In [1]: import numpy as np

In [2]: from numpy import linalg as LA

In [3]: np.set_printoptions(precision=2, suppress=True, linewidth=100, sign=" ")

In [4]: E = np.load("block3.npy")

In [5]: E
Out[5]: 
array([[ 4., -3., -3., -2., -3., -2.,  1.],
       [ 0., -3., -1., -2., -1.,  2.,  3.],
       [ 0.,  0.,  2.,  3., -3.,  3., -2.],
       [ 0., -1.,  2.,  3., -3.,  3.,  1.],
       [ 0.,  1.,  0., -2.,  3.,  1., -1.],
       [ 0.,  3.,  3., -3., -2.,  2.,  1.],
       [ 0.,  2.,  1., -1.,  3.,  3.,  2.]])

In [6]: vec = np.array([-1, 1, 3, 1, -2, 0, 3])

In [7]: rhs = E @ vec

In [8]: rhs
Out[8]: array([ -9.,   3.,   9.,  17., -10.,  16.,   4.])

In [9]: np.round(LA.solve(E, rhs + E[:, 6]), 2) + 0
Out[9]: array([-1.,  1.,  3.,  1., -2.,  0.,  4.])

In [10]: np.round(LA.solve(E, -1 * rhs), 2) + 0
Out[10]: array([ 1., -1., -3., -1.,  2.,  0., -3.])

In [11]: np.round(LA.solve(E.T, E[5]), 2) + 0
Out[11]: array([ 0.,  0.,  0.,  0.,  0.,  1.,  0.])

In [12]: other = E / LA.norm(E, axis=1, keepdims=True)

In [13]: cov = other @ other.T

In [14]: LA.norm(other, axis=1)
Out[14]: array([ 1.,  1.,  1.,  1.,  1.,  1.,  1.])

In [15]: print(cov[0])
[ 1.    0.47 -0.26 -0.12 -0.38 -0.21 -0.52]

In [16]: round(np.degrees(np.arccos(np.clip(cov[0, 2], -1, 1))), 2)
Out[16]: np.float64(104.94)

In [17]: np.argwhere(np.triu(np.abs(cov) > 0.95, 1))
Out[17]: array([], shape=(0, 2), dtype=int64)

In [18]: (np.abs(cov) > 0.9).astype(int)
Out[18]: 
array([[ 1,  0,  0,  0,  0,  0,  0],
       [ 0,  1,  0,  0,  0,  0,  0],
       [ 0,  0,  1,  0,  0,  0,  0],
       [ 0,  0,  0,  1,  0,  0,  0],
       [ 0,  0,  0,  0,  1,  0,  0],
       [ 0,  0,  0,  0,  0,  1,  0],
       [ 0,  0,  0,  0,  0,  0,  1]])

In [19]: r0, v = E[2], E[0]

In [20]: r0 @ v
Out[20]: np.float64(-11.0)

In [21]: p = (r0 @ v) / (r0 @ r0) * r0

In [22]: p
Out[22]: array([-0.  , -0.  , -0.63, -0.94,  0.94, -0.94,  0.63])

In [23]: round(float(LA.norm(r0 + v) ** 2 + LA.norm(r0 - v) ** 2), 2)
Out[23]: 174.0

In [24]: (v - p) @ r0
Out[24]: np.float64(0.0)

In [25]: v - p
Out[25]: array([ 4.  , -3.  , -2.37, -1.06, -3.94, -1.06,  0.37])

In [26]: O, vecs = LA.qr(E[:, :5])[0], LA.qr(E[:, 5:])[0]

In [27]: sigma = LA.svd(O.T @ vecs, compute_uv=False)

In [28]: (sigma > 0.9).sum()
Out[28]: np.int64(1)

In [29]: other = np.array([[1, 1], [1, -1]])

In [30]: rng = np.random.default_rng(7571)

In [31]: m1 = np.kron(other, np.kron(other, other))[rng.permutation(8)][:8]

In [32]: m1
Out[32]: 
array([[ 1, -1,  1, -1,  1, -1,  1, -1],
       [ 1, -1, -1,  1,  1, -1, -1,  1],
       [ 1, -1, -1,  1, -1,  1,  1, -1],
       [ 1,  1, -1, -1,  1,  1, -1, -1],
       [ 1,  1,  1,  1, -1, -1, -1, -1],
       [ 1, -1,  1, -1, -1,  1, -1,  1],
       [ 1,  1, -1, -1, -1, -1,  1,  1],
       [ 1,  1,  1,  1,  1,  1,  1,  1]])

In [33]: other = m1 + rng.integers(-2, 3, (8, 2)) @ rng.integers(-2, 3, (2, 8))

In [34]: other
Out[34]: 
array([[-3,  1, -3, -3,  1,  3,  9,  5],
       [-1, -2, -3,  0,  5, -1, -1,  0],
       [-1, -1, -3,  0,  1,  2,  3,  0],
       [ 5,  2,  3,  1, -5,  0, -3, -1],
       [ 3,  3,  3,  2, -7,  0,  1,  2],
       [ 5, -1,  5,  1, -5, -1, -5, -1],
       [ 5, -1,  3,  1, -1, -5, -7, -5],
       [ 3, -1,  3,  2,  3, -2, -5, -4]])

In [35]: print(np.round(LA.svd(other - m1, compute_uv=False), 2) + 0)
[ 22.    13.33   0.     0.     0.     0.     0.     0.  ]

In [36]: O, vecs = LA.qr(m1[:, :3])[0], LA.qr(m1[:, 3:])[0]

In [37]: sigma = LA.svd(O.T @ vecs, compute_uv=False)

In [38]: print((sigma > 0.9).sum())
0

In [39]: idx = rng.permutation(8)

In [40]: idx
Out[40]: array([ 5,  6,  3,  4,  2,  1,  7,  0])

In [41]: other = m1[idx][:, idx]

In [42]: print(np.diag(other))
[ 1  1 -1 -1 -1 -1  1  1]

In [43]: np.sort(np.abs(LA.eigvals(other)))
Out[43]: array([ 2.83,  2.83,  2.83,  2.83,  2.83,  2.83,  2.83,  2.83])

In [44]: vec = np.array([1, 1, 3, 1, 3, 3, 3, 2])

In [45]: (m1 * vec).sum(axis=1)
Out[45]: array([ 3, -3, -1, -1, -5,  1, -3, 17])

In [46]: print((m1 @ vec).argmax())
7

In [47]: m1[5] @ m1[0]
Out[47]: np.int64(0)

In [48]: LA.norm(m1, axis=1).argmax()
Out[48]: np.int64(0)

In [49]: np.round(LA.norm(m1, "nuc"), 2)
Out[49]: np.float64(22.63)

In [50]: print(round(LA.norm(m1) ** 2 / LA.norm(m1, 2) ** 2, 2))
8.0

In [51]: arr = np.load("x.npy")

In [52]: arr
Out[52]: 
array([[ 3.93,  2.51,  2.91,  4.77, -1.94, -2.91,  0.25,  5.85,  4.17, -1.19, -0.94],
       [ 3.01,  2.34,  3.84,  9.05,  1.06, -0.42, -2.91,  2.07,  2.14, -1.18, -7.39],
       [-2.17, -1.96, -6.32, -0.29, -3.35,  2.  , -6.13,  0.19, -1.55, -4.53, -5.01],
       [ 3.61,  1.19,  1.89,  5.68, -0.57, -2.18, -4.51,  3.61,  1.58, -3.26, -5.85],
       [-2.09,  2.44,  3.26,  1.98, -0.75,  4.86, -5.44,  0.95, -3.36, -5.64, -9.08],
       [ 0.11,  1.22,  0.2 , -0.88, -3.44,  0.54, -3.55,  4.27, -0.51, -5.21, -2.98],
       [ 5.47, -0.75, -2.91,  6.13, -2.18, -6.01, -1.86,  4.73,  5.65, -0.29, -0.55],
       [ 0.91,  0.03, -1.89,  2.1 , -2.55, -0.49, -3.83,  2.85,  0.83, -3.41, -3.65],
       [ 0.43, -0.37, -4.42,  2.84, -3.47, -0.79,  0.07,  2.66,  3.65, -0.02,  0.24],
       [ 3.08, -1.33, -4.59,  0.11, -4.42, -4.38, -3.47,  5.31,  2.8 , -3.55,  0.34],
       [ 0.82, -0.03, -1.66,  3.91, -1.52,  0.07, -4.48,  1.65,  0.61, -2.97, -5.46],
       [ 0.97,  2.  ,  2.32,  0.42, -2.58,  0.27, -3.74,  4.6 , -0.48, -5.32, -4.09],
       [-1.06,  1.11,  0.82,  6.01,  0.41,  3.59, -5.28, -0.8 , -1.36, -2.98, -9.64],
       [-2.81,  1.32, -1.98,  3.08, -2.58,  3.95,  1.18,  0.62,  1.71,  0.28, -2.  ]])

In [53]: rk = LA.matrix_rank(arr)

In [54]: rk
Out[54]: np.int64(5)

In [55]: N = LA.svd(arr)[2][rk:].T

In [56]: print(N.shape)
(11, 6)

In [57]: np.allclose(arr @ N, 0)
Out[57]: True

In [58]: X = np.loadtxt("case14.csv", delimiter=",")

In [59]: X
Out[59]: 
array([[ 2., -2.,  0.,  0.,  0.,  0.,  0.,  0.],
       [-2., -1., -2.,  0.,  0.,  0.,  0.,  0.],
       [ 0., -2.,  3., -2.,  0.,  0.,  0.,  0.],
       [ 0.,  0., -2., -2., -2.,  0.,  0.,  0.],
       [ 0.,  0.,  0., -2.,  3., -2.,  0.,  0.],
       [ 0.,  0.,  0.,  0., -2., -3., -2.,  0.],
       [ 0.,  0.,  0.,  0.,  0., -2.,  1., -2.],
       [ 0.,  0.,  0.,  0.,  0.,  0., -2.,  2.]])

In [60]: # symmetric, so the eigenvalues are real

In [61]: evals, vecs = LA.eigh(X)

In [62]: vec = np.array([2, -2, 1, 0, -1, -1, 1, -2])

In [63]: print(vec @ X @ vec / (vec @ vec), round(evals[0], 2), np.round(evals[-1], 2))
3.0 -4.55 4.92

In [64]: np.abs(X).sum(axis=1).max(), round(float(np.abs(evals).max()), 2)
Out[64]: (np.float64(7.0), 4.92)

In [65]: LA.eigvalsh(X[1:, 1:])
Out[65]: array([-4.54, -3.26, -1.51,  0.01,  3.46,  4.01,  4.84])
